In [1]: import numpy as np

In [2]: np.set_printoptions(precision=1, suppress=True, linewidth=120)

In [3]: data = np.load("arr.npy")

In [4]: print(data)
[[1.  0.2 0.  0.  0.  0.  0.  0. ]
 [0.2 1.  0.2 0.  0.  0.  0.  0. ]
 [0.  0.2 1.  0.2 0.  0.  0.  0. ]
 [0.  0.  0.2 1.  0.2 0.  0.  0. ]
 [0.  0.  0.  0.2 1.  0.2 0.  0. ]
 [0.  0.  0.  0.  0.2 1.  0.2 0. ]
 [0.  0.  0.  0.  0.  0.2 1.  0.2]
 [0.  0.  0.  0.  0.  0.  0.2 1. ]]

In [5]: w, V = np.linalg.eigh(data)

In [6]: x = np.array([1, 0, 4, 5, 5, 3, 1, 5])

In [7]: print(np.abs(data).sum(axis=1).max(), round(np.abs(w).max(), 1))
1.4 1.4

In [8]: print(np.round(V * np.sqrt(w) @ V.T, 1) + 0)
[[1.  0.1 0.  0.  0.  0.  0.  0. ]
 [0.1 1.  0.1 0.  0.  0.  0.  0. ]
 [0.  0.1 1.  0.1 0.  0.  0.  0. ]
 [0.  0.  0.1 1.  0.1 0.  0.  0. ]
 [0.  0.  0.  0.1 1.  0.1 0.  0. ]
 [0.  0.  0.  0.  0.1 1.  0.1 0. ]
 [0.  0.  0.  0.  0.  0.1 1.  0.1]
 [0.  0.  0.  0.  0.  0.  0.1 1. ]]

In [9]: print(np.linalg.eigvalsh(data[1:, 1:]))
[0.6 0.7 0.8 1.  1.2 1.3 1.4]

In [10]: print(round(x @ data @ x / (x @ x), 1), round(w[0], 1), np.round(w[-1], 1))
1.3 0.6 1.4

In [11]: w, V = np.linalg.eigh(data)

In [12]: print(np.linalg.eigvalsh(data + -2 * np.eye(8)))
[-1.4 -1.3 -1.2 -1.1 -0.9 -0.8 -0.7 -0.6]

In [13]: print(w.sum(), np.trace(data))
8.0 8.0

In [14]: O, r_ = np.linalg.qr(data)

In [15]: print(r_.round(1) + 0)
[[-1.  -0.4  0.   0.   0.   0.   0.   0. ]
 [ 0.  -1.  -0.4  0.   0.   0.   0.   0. ]
 [ 0.   0.  -1.  -0.4  0.   0.   0.   0. ]
 [ 0.   0.   0.  -1.  -0.4  0.   0.   0. ]
 [ 0.   0.   0.   0.  -1.  -0.4  0.   0. ]
 [ 0.   0.   0.   0.   0.  -1.  -0.4  0. ]
 [ 0.   0.   0.   0.   0.   0.  -1.  -0.4]
 [ 0.   0.   0.   0.   0.   0.   0.   0.9]]

In [16]: print(O.round(1) + 0)
[[-1.   0.2  0.   0.   0.   0.   0.   0. ]
 [-0.2 -1.   0.2  0.   0.   0.   0.   0. ]
 [ 0.  -0.2 -1.   0.2  0.   0.   0.   0. ]
 [ 0.   0.  -0.2 -1.   0.2  0.   0.   0. ]
 [ 0.   0.   0.  -0.2 -1.   0.2  0.   0. ]
 [ 0.   0.   0.   0.  -0.2 -1.   0.2  0. ]
 [ 0.   0.   0.   0.   0.  -0.2 -1.  -0.2]
 [ 0.   0.   0.   0.   0.   0.  -0.2  1. ]]

In [17]: print(np.round(O.T @ O, 1) + 0)
[[1. 0. 0. 0. 0. 0. 0. 0.]
 [0. 1. 0. 0. 0. 0. 0. 0.]
 [0. 0. 1. 0. 0. 0. 0. 0.]
 [0. 0. 0. 1. 0. 0. 0. 0.]
 [0. 0. 0. 0. 1. 0. 0. 0.]
 [0. 0. 0. 0. 0. 1. 0. 0.]
 [0. 0. 0. 0. 0. 0. 1. 0.]
 [0. 0. 0. 0. 0. 0. 0. 1.]]

In [18]: print(np.allclose(r_.T @ r_, data.T @ data))
True

In [19]: print(np.round(O @ r_, 1) + 0)
[[1.  0.2 0.  0.  0.  0.  0.  0. ]
 [0.2 1.  0.2 0.  0.  0.  0.  0. ]
 [0.  0.2 1.  0.2 0.  0.  0.  0. ]
 [0.  0.  0.2 1.  0.2 0.  0.  0. ]
 [0.  0.  0.  0.2 1.  0.2 0.  0. ]
 [0.  0.  0.  0.  0.2 1.  0.2 0. ]
 [0.  0.  0.  0.  0.  0.2 1.  0.2]
 [0.  0.  0.  0.  0.  0.  0.2 1. ]]

In [20]: print(np.trace(O @ O.T))
8.0

In [21]: O, V = np.linalg.qr(data[:, :1])[0], np.linalg.qr(data[:, 1:])[0]

In [22]: sig = np.linalg.svd(O.T @ V, compute_uv=False)

In [23]: print(round(np.linalg.norm(O @ O.T - V @ V.T, 2), 1))
1.0

In [24]: cent = np.array([[-2, -2, -5, -8, -9, 6, -7],
    ...:     [0, 1, 2, 0, -1, 2, -9],
    ...:     [9, -5, -6, 8, 6, -5, 2]])

In [25]: M = np.repeat(cent, 21 // 3, axis=0)

In [26]: rng = np.random.default_rng(7964)

In [27]: M = M + 0.3 * rng.normal(size=M.shape)

In [28]: print(M.round(1) + 0)
[[-1.5 -2.4 -4.9 -7.5 -8.9  6.  -7.1]
 [-1.9 -1.7 -4.6 -7.3 -8.6  6.5 -7.4]
 [-1.9 -2.1 -5.6 -7.8 -9.   6.1 -7.3]
 [-2.4 -1.7 -5.  -8.  -9.2  5.9 -6.8]
 [-1.7 -2.  -4.3 -8.  -9.3  6.  -7.2]
 [-2.2 -1.9 -5.3 -8.  -8.8  6.2 -7.2]
 [-2.3 -1.9 -4.9 -8.  -9.2  5.8 -6.9]
 [-0.3  1.2  1.9  0.1 -0.8  2.1 -8.6]
 [ 0.3  1.3  1.8 -0.2 -1.3  1.9 -8.5]
 [ 0.1  1.   2.  -0.1 -0.6  1.8 -9.2]
 [-0.5  1.2  2.2  0.1 -0.9  2.  -8.6]
 [-0.2  1.3  2.   0.3 -1.   2.3 -9.2]
 [-0.3  1.1  1.7 -0.3 -1.2  1.6 -9.3]
 [ 0.   1.7  2.  -0.4 -0.8  2.3 -8.4]
 [ 9.4 -4.5 -5.6  8.3  6.4 -4.6  2. ]
 [ 8.9 -5.3 -5.9  7.8  5.8 -5.5  2.3]
 [ 8.9 -5.1 -5.8  7.8  6.3 -5.   1.9]
 [ 8.7 -4.7 -5.6  7.9  6.2 -4.8  1.9]
 [ 9.1 -5.5 -6.2  8.5  5.9 -5.2  2.4]
 [ 9.3 -5.1 -6.1  7.9  6.  -4.7  1.8]
 [ 8.6 -5.3 -6.3  8.5  6.1 -5.3  2.1]]

In [29]: Ac = M - M.mean(axis=0)

In [30]: left, sig, VT = np.linalg.svd(Ac, full_matrices=False)

In [31]: print(round(float((sig ** 2).sum() ** 2 / (sig ** 4).sum()), 1))
1.3

In [32]: print(np.round(Ac.mean(axis=0), 1) + 0)
[0. 0. 0. 0. 0. 0. 0.]

In [33]: print(np.abs(VT[0]).argmax())
3

In [34]: print((np.sign(left[:, 0]) == np.sign(left[0, 0])).astype(int))
[1 1 1 1 1 1 1 1 1 1 1 1 1 1 0 0 0 0 0 0 0]

In [35]: print(VT[0] * np.sign(VT[0, np.abs(VT[0]).argmax()]))
[ 0.4 -0.1 -0.1  0.5  0.5 -0.4  0.4]

In [36]: print(np.round(sig ** 2 / (sig ** 2).sum(), 1) + 0)
[0.9 0.1 0.  0.  0.  0.  0. ]

In [37]: out = np.c_[M[:, :6] @ np.array([[-3, -1, 3, 0, 3, 3],
    ...:     [3, -1, -3, 3, -3, 0],
    ...:     [2, 2, 0, 1, -1, 0],
    ...:     [-3, -2, 3, -2, -1, 1],
    ...:     [-1, 3, 3, 0, -3, 0],
    ...:     [3, 0, 2, -1, -3, -3]]), np.array([-6, -4, -3, -6, 5, 4, -6, 9, -9, -3, 4, 5, -2, -3, 9, 7, -8, -8, -3, -6, 5])]

In [38]: print(out.round(1) + 0)
[[  36.9  -17.5  -34.5   -3.1   23.7  -30.    -6. ]
 [  41.2  -16.6  -35.2   -1.6   17.6  -32.4   -4. ]
 [  39.1  -18.5  -37.6   -2.4   22.5  -31.9   -3. ]
 [  43.   -17.6  -42.     0.    21.1  -32.9   -6. ]
 [  41.7  -16.8  -39.    -0.3   23.2  -31.1    5. ]
 [  42.   -17.   -39.3   -1.1   20.2  -33.4    4. ]
 [  42.4  -17.2  -41.5   -0.2   21.8  -32.4   -6. ]
 [  15.1    0.3   -2.5    3.2  -10.1   -7.1    9. ]
 [  14.4   -1.4   -3.8    4.4   -6.5   -5.1   -9. ]
 [  12.9    1.2   -1.2    3.2   -8.1   -5.2   -3. ]
 [  16.     0.9   -3.5    3.8  -10.6   -7.2    4. ]
 [  15.4   -0.8   -1.8    2.8  -10.4   -7.2    5. ]
 [  14.3   -0.6   -5.3    3.8   -6.7   -6.    -2. ]
 [  17.9    0.6   -4.1    5.5  -11.3   -7.3   -3. ]
 [ -98.1  -13.5   76.5  -31.1   33.7   50.4    9. ]
 [ -99.9  -13.6   72.5  -31.9   39.4   50.8    7. ]
 [ -98.2  -12.    74.4  -31.7   36.1   49.4   -8. ]
 [ -96.   -12.3   73.1  -30.7   33.9   48.6   -8. ]
 [-103.3  -15.1   76.7  -34.5   39.5   51.4   -3. ]
 [ -99.   -14.4   75.5  -32.4   37.5   49.9   -6. ]
 [-101.7  -14.5   74.9  -33.9   37.    50.     5. ]]

In [39]: print(np.linalg.matrix_rank(np.c_[M, out]))
8

In [40]: print(np.linalg.norm(np.linalg.qr(M)[0].T @ out, axis=0) ** 2 / ((out ** 2).sum(axis=0) + 1e-12))
[1.  1.  1.  1.  1.  1.  0.2]

In [41]: x = np.array([-2, -2, -1, 0, 2, 0, -2])

In [42]: y = out @ x

In [43]: c, lr = np.zeros(7), 1 / np.linalg.norm(out, 2) ** 2

In [44]: for i in range(25):
    ...:     c -= lr * out.T @ (out @ c - y)
    ...:     if i % 5 == 0: print(i, round(np.linalg.norm(out @ c - y), 1))
    ...: 
0 302.9
5 200.4
10 135.8
15 96.0
20 72.8

In [45]: print(np.round(np.linalg.cond(out), 1))
508.4

In [46]: print(c)
[-0.9 -1.2  0.2 -0.9  2.1 -0.1 -0.3]

In [47]: x = np.array([2, 0, 2, -1, -1, -3, -3])

In [48]: y = M @ x

In [49]: print(np.round(np.linalg.lstsq(M, y)[0], 1) + 0)
[ 2.  0.  2. -1. -1. -3. -3.]

In [50]: y = y + 0.1 * rng.normal(size=21)

In [51]: print(y)
[ 6.7  5.7  5.5  5.2  9.   4.7  6.  23.7 25.3 27.2 24.3 24.9 27.2 23.4  0.7  1.7  1.3  0.9 -0.2  1.1 -0.4]

In [52]: c, *_ = np.linalg.lstsq(M, y)

In [53]: print(c)
[ 2.   0.1  2.  -0.9 -1.  -3.  -3. ]

In [54]: E = np.array([[26, 7, 4, 7, 0, 5],
    ...:     [9, 20, 2, 2, 4, 0],
    ...:     [4, 6, 20, 6, 6, 8],
    ...:     [2, 1, 7, 37, 6, 8],
    ...:     [7, 2, 2, 5, 28, 5],
    ...:     [8, 7, 4, 8, 5, 26]])

In [55]: r0 = np.array([1, -3])

In [56]: print(np.correlate(E[5], E[2], "full"))
[ 64 104 122 290 300 440 398 320 582 176 104]

In [57]: J = np.load("w.npy")

In [58]: print(J)
[[-1  0  0  0  0  0  0]
 [-1  1  0  0  0  0  0]
 [-1  1  1  0  0  0  0]
 [-1  2  2 -1  0  0  0]
 [-2  2 -2 -2 -1  0  0]
 [-2  1  2 -2 -2 -2  0]
 [ 1 -2  0 -1  0  1 -2]]

In [59]: # triangular: eigenvalues sit on the diagonal

In [60]: print(J @ J)
[[ 1  0  0  0  0  0  0]
 [ 0  1  0  0  0  0  0]
 [-1  2  1  0  0  0  0]
 [-2  2  0  1  0  0  0]
 [ 6 -6 -4  4  1  0  0]
 [ 9 -7 -2 10  6  4  0]
 [-2  1  0  1 -2 -4  4]]

In [61]: print(round(np.abs(np.linalg.eigvals(J)).max(), 1))
2.0

In [62]: print(np.sort(np.abs(np.linalg.eigvals(J))))
[1. 1. 1. 1. 1. 2. 2.]

In [63]: print(np.allclose(J, J.T))
False

In [64]: print((J - J.T) / 2)
[[ 0.   0.5  0.5  0.5  1.   1.  -0.5]
 [-0.5  0.  -0.5 -1.  -1.  -0.5  1. ]
 [-0.5  0.5  0.  -1.   1.  -1.   0. ]
 [-0.5  1.   1.   0.   1.   1.   0.5]
 [-1.   1.  -1.  -1.   0.   1.   0. ]
 [-1.   0.5  1.  -1.  -1.   0.  -0.5]
 [ 0.5 -1.   0.  -0.5  0.   0.5  0. ]]

In [65]: print(round(np.linalg.det(J), 1))
-4.0

In [66]: print(np.linalg.matrix_power(J, 2))
[[ 1  0  0  0  0  0  0]
 [ 0  1  0  0  0  0  0]
 [-1  2  1  0  0  0  0]
 [-2  2  0  1  0  0  0]
 [ 6 -6 -4  4  1  0  0]
 [ 9 -7 -2 10  6  4  0]
 [-2  1  0  1 -2 -4  4]]

In [67]: print(np.trace(J))
-5

In [68]: print(np.round(np.linalg.norm(J, 1), 1), round(float(np.linalg.norm(J, np.inf)), 1))
9.0 11.0

In [69]: print(np.linalg.norm(J, axis=1))
[1.  1.4 1.7 3.2 4.1 4.6 3.3]

In [70]: print(round(np.linalg.norm(J[1] - J[0]), 1))
1.0

In [71]: print(np.linalg.norm(J, axis=0))
[3.6 3.9 3.6 3.2 2.2 2.2 2. ]

In [72]: print(np.round(np.linalg.norm(J) ** 2 / np.linalg.norm(J, 2) ** 2, 1))
1.7

In [73]: print([int(np.linalg.matrix_rank(np.linalg.matrix_power(J, p))) for p in range(1, 8)])
[7, 7, 7, 7, 7, 7, 7]

In [74]: print(np.prod(np.diag(J)), np.round(np.linalg.det(J), 1))
-4 -4.0

In [75]: print(J @ J)
[[ 1  0  0  0  0  0  0]
 [ 0  1  0  0  0  0  0]
 [-1  2  1  0  0  0  0]
 [-2  2  0  1  0  0  0]
 [ 6 -6 -4  4  1  0  0]
 [ 9 -7 -2 10  6  4  0]
 [-2  1  0  1 -2 -4  4]]

In [76]: x = np.array([-4, 3, 0, -4, -5, 2, -5, 4])

In [77]: y = data @ x

In [78]: print(y)
[-3.4  2.2 -0.2 -5.  -5.4  0.  -3.8  3. ]

In [79]: print(np.round(np.linalg.solve(data, data[:, 3]), 1) + 0)
[0. 0. 0. 1. 0. 0. 0. 0.]

In [80]: print(np.round(np.linalg.solve(data.T, data[6]), 1) + 0)
[0. 0. 0. 0. 0. 0. 1. 0.]

In [81]: print(np.round(np.linalg.solve(data, y + data[:, 6]), 1) + 0)
[-4.  3.  0. -4. -5.  2. -4.  4.]

In [82]: feats = np.load("layer3.npy")

In [83]: print(feats)
[[4 0 2 0]
 [0 0 2 0]
 [7 0 2 0]
 [1 0 2 0]
 [4 0 2 0]
 [0 0 2 0]
 [1 0 2 0]
 [1 0 2 0]
 [4 0 2 0]
 [7 0 2 0]]

In [84]: r0 = np.array([2, 0])

In [85]: print(np.correlate(feats[1], feats[6], "full"))
[0 0 0 4 0 2 0]

In [86]: cent = np.sign(np.array([[-2, 0, 2, -1], [2, -2, 2, 1], [0, 1, 1, -2], [0, 0, 2, -1]]))

In [87]: out = (np.tril(cent, -1) + np.eye(4)) @ (np.triu(cent, 1) + np.eye(4))

In [88]: w = np.array([-3, -1, -2, -1])

In [89]: m1 = np.rint(out * w @ np.linalg.inv(out)) + 0

In [90]: print(m1)
[[-1. -2.  2. -1.]
 [ 0. -3.  2. -2.]
 [ 0.  0. -1. -2.]
 [ 0.  0.  0. -2.]]

In [91]: # triangular

In [92]: w, V = np.linalg.eig(m1)

In [93]: print(np.sort(np.linalg.eigvals(np.linalg.inv(m1))))
[-1.  -1.  -0.5 -0.3]

In [94]: print(np.sort(np.linalg.eigvals(m1 @ m1)))
[1. 1. 4. 9.]

In [95]: print(m1 @ V[:, 0] - w[0] * V[:, 0])
[0. 0. 0. 0.]

In [96]: print(np.sort(np.linalg.eigvals(m1.T)))
[-3. -2. -1. -1.]

In [97]: out = m1 / np.sqrt((m1 ** 2).mean(axis=1, keepdims=True))

In [98]: print(out[2])
[ 0.   0.  -0.9 -1.8]

In [99]: print(np.linalg.norm(out, axis=1))
[2. 2. 2. 2.]

In [100]: print(np.linalg.matrix_rank(out) == np.linalg.matrix_rank(m1))
True

In [101]: print(m1 - m1.mean(axis=1, keepdims=True))
[[-0.5 -1.5  2.5 -0.5]
 [ 0.8 -2.2  2.8 -1.2]
 [ 0.8  0.8 -0.2 -1.2]
 [ 0.5  0.5  0.5 -1.5]]

In [102]: out = J / np.sqrt((J ** 2).mean(axis=1, keepdims=True))

In [103]: print(out[2])
[-1.5  1.5  1.5  0.   0.   0.   0. ]

In [104]: print(J - J.mean(axis=1, keepdims=True))
[[-0.9  0.1  0.1  0.1  0.1  0.1  0.1]
 [-1.   1.   0.   0.   0.   0.   0. ]
 [-1.1  0.9  0.9 -0.1 -0.1 -0.1 -0.1]
 [-1.3  1.7  1.7 -1.3 -0.3 -0.3 -0.3]
 [-1.3  2.7 -1.3 -1.3 -0.3  0.7  0.7]
 [-1.3  1.7  2.7 -1.3 -1.3 -1.3  0.7]
 [ 1.4 -1.6  0.4 -0.6  0.4  1.4 -1.6]]

In [105]: print(np.linalg.matrix_rank(out) == np.linalg.matrix_rank(J))
True

In [106]: print(np.round(np.linalg.det(2 * m1), 1), round(float(np.linalg.det(m1)), 1))
96.0 6.0

In [107]: print(np.einsum("ij,ji->", m1, m1))
15.0

In [108]: print(np.kron(np.eye(2, dtype=int), m1))
[[-1. -2.  2. -1. -0. -0.  0. -0.]
 [ 0. -3.  2. -2.  0. -0.  0. -0.]
 [ 0.  0. -1. -2.  0.  0. -0. -0.]
 [ 0.  0.  0. -2.  0.  0.  0. -0.]
 [-0. -0.  0. -0. -1. -2.  2. -1.]
 [ 0. -0.  0. -0.  0. -3.  2. -2.]
 [ 0.  0. -0. -0.  0.  0. -1. -2.]
 [ 0.  0.  0. -0.  0.  0.  0. -2.]]

In [109]: print(np.round(np.linalg.eigvals(m1).sum().real, 1))
-7.0

In [110]: print(round(float(np.linalg.det(m1[::-1])), 1))
6.0

In [111]: print(np.linalg.eigvals(m1))
[-1. -3. -1. -2.]

In [112]: print(np.einsum("ii->", m1))
-7.0
